>>> import numpy as np
>>> from numpy import linalg as LA
>>> np.set_printoptions(precision=2, suppress=True, linewidth=120)
>>> rd = lambda a: np.round(a, 2) + 0
>>> F = np.loadtxt("layer13.csv", delimiter=",")
>>> rd(F)
array([[0.33, 0.33, 0.33],
       [0.4 , 0.4 , 0.2 ],
       [0.  , 0.33, 0.67]])
>>> # row-stochastic, so 1 is an eigenvalue
>>> hat = np.triu(np.array([[2, -1, -3], [-1, -1, -3], [-1, 0, 2]]), 1) + np.eye(3)
>>> Y = hat @ F @ LA.inv(hat)
>>> rd(np.poly(Y))
array([ 1.  , -1.4 ,  0.42, -0.02])
>>> rd(hat @ F - F @ hat)
array([[-0.4 , -1.07, -0.2 ],
       [ 0.  , -0.6 ,  0.4 ],
       [ 0.  ,  0.  ,  1.  ]])
>>> rd(LA.det(Y))
np.float64(0.02)
>>> LA.matrix_rank(Y)
np.int64(3)
>>> r0 = np.array([1, 1, 3])
>>> Y = F + np.outer(r0, np.eye(3)[0])
>>> rd(LA.det(Y) / LA.det(F)), rd(1 + LA.solve(F, r0)[0])
(np.float64(-4.0), np.float64(-4.0))
>>> LA.matrix_rank(Y - F)
np.int64(1)
>>> m1 = np.array([[0, 3, -6], [3, 2, -1], [-6, -1, 4]])
>>> evals, V = LA.eig(m1)
>>> rd(np.prod(evals))
np.float64(-72.0)
>>> rd(np.sort(LA.eigvals(m1.T)))
array([-4.86,  1.6 ,  9.26])
>>> rd(np.sort(LA.eigvals(LA.inv(m1))))
array([-0.21,  0.11,  0.63])
>>> rd(evals)
array([ 9.26, -4.86,  1.6 ])
>>> rd(np.sort(LA.eigvals(m1 @ m1)))
array([ 2.56, 23.64, 85.81])
>>> np.all(LA.eigvalsh(m1) > 0)
np.False_
>>> [round(float(LA.det(m1[:i, :i])), 2) + 0 for i in range(1, 4)]
[0.0, -9.0, -72.0]
>>> rd(LA.eigvalsh(m1).min())
np.float64(-4.86)
>>> t = np.radians(106)
>>> R = np.eye(3)
>>> R[0, 0] = R[2, 2] = np.cos(t)
>>> R[0, 2], R[2, 0] = -np.sin(t), np.sin(t)
>>> rd(R)
array([[-0.28,  0.  , -0.96],
       [ 0.  ,  1.  ,  0.  ],
       [ 0.96,  0.  , -0.28]])
>>> Y = m1 @ R.T
>>> np.allclose(m1 @ m1.T, Y @ Y.T)
True
>>> rd(LA.det(R)), rd(np.trace(R))
(np.float64(1.0), np.float64(0.45))
>>> rd(LA.svd(m1, compute_uv=False)), rd(LA.svd(Y, compute_uv=False))
(array([9.26, 4.86, 1.6 ]), array([9.26, 4.86, 1.6 ]))
>>> cent = np.array([[2, 2, 1], [0, 0, 3], [2, 1, 3]])
>>> rng = np.random.default_rng(18988)
>>> M = (rng.random((11, 3)) < 0.25) @ cent
>>> M
array([[0, 0, 3],
       [0, 0, 0],
       [2, 2, 1],
       [2, 1, 3],
       [2, 1, 6],
       [0, 0, 0],
       [0, 0, 3],
       [0, 0, 3],
       [2, 1, 3],
       [2, 2, 4],
       [0, 0, 0]])
>>> hat = M @ LA.solve(M.T @ M, M.T)
>>> rd(hat)
array([[ 0.24,  0.  , -0.12, -0.08,  0.16,  0.  ,  0.24,  0.24, -0.08,  0.12,  0.  ],
       [ 0.  ,  0.  ,  0.  ,  0.  ,  0.  ,  0.  ,  0.  ,  0.  ,  0.  ,  0.  ,  0.  ],
       [-0.12,  0.  ,  0.56,  0.04, -0.08,  0.  , -0.12, -0.12,  0.04,  0.44,  0.  ],
       [-0.08,  0.  ,  0.04,  0.36,  0.28,  0.  , -0.08, -0.08,  0.36, -0.04,  0.  ],
       [ 0.16,  0.  , -0.08,  0.28,  0.44,  0.  ,  0.16,  0.16,  0.28,  0.08,  0.  ],
       [ 0.  ,  0.  ,  0.  ,  0.  ,  0.  ,  0.  ,  0.  ,  0.  ,  0.  ,  0.  ,  0.  ],
       [ 0.24,  0.  , -0.12, -0.08,  0.16,  0.  ,  0.24,  0.24, -0.08,  0.12,  0.  ],
       [ 0.24,  0.  , -0.12, -0.08,  0.16,  0.  ,  0.24,  0.24, -0.08,  0.12,  0.  ],
       [-0.08,  0.  ,  0.04,  0.36,  0.28,  0.  , -0.08, -0.08,  0.36, -0.04,  0.  ],
       [ 0.12,  0.  ,  0.44, -0.04,  0.08,  0.  ,  0.12,  0.12, -0.04,  0.56,  0.  ],
       [ 0.  ,  0.  ,  0.  ,  0.  ,  0.  ,  0.  ,  0.  ,  0.  ,  0.  ,  0.  ,  0.  ]])
>>> rd(hat @ M[:, 1])
array([0., 0., 2., 1., 1., 0., 0., 0., 1., 2., 0.])
>>> rd(LA.eigvalsh(hat))
array([0., 0., 0., 0., 0., 0., 0., 0., 1., 1., 1.])
>>> LA.matrix_rank(np.eye(11) - hat)
np.int64(8)
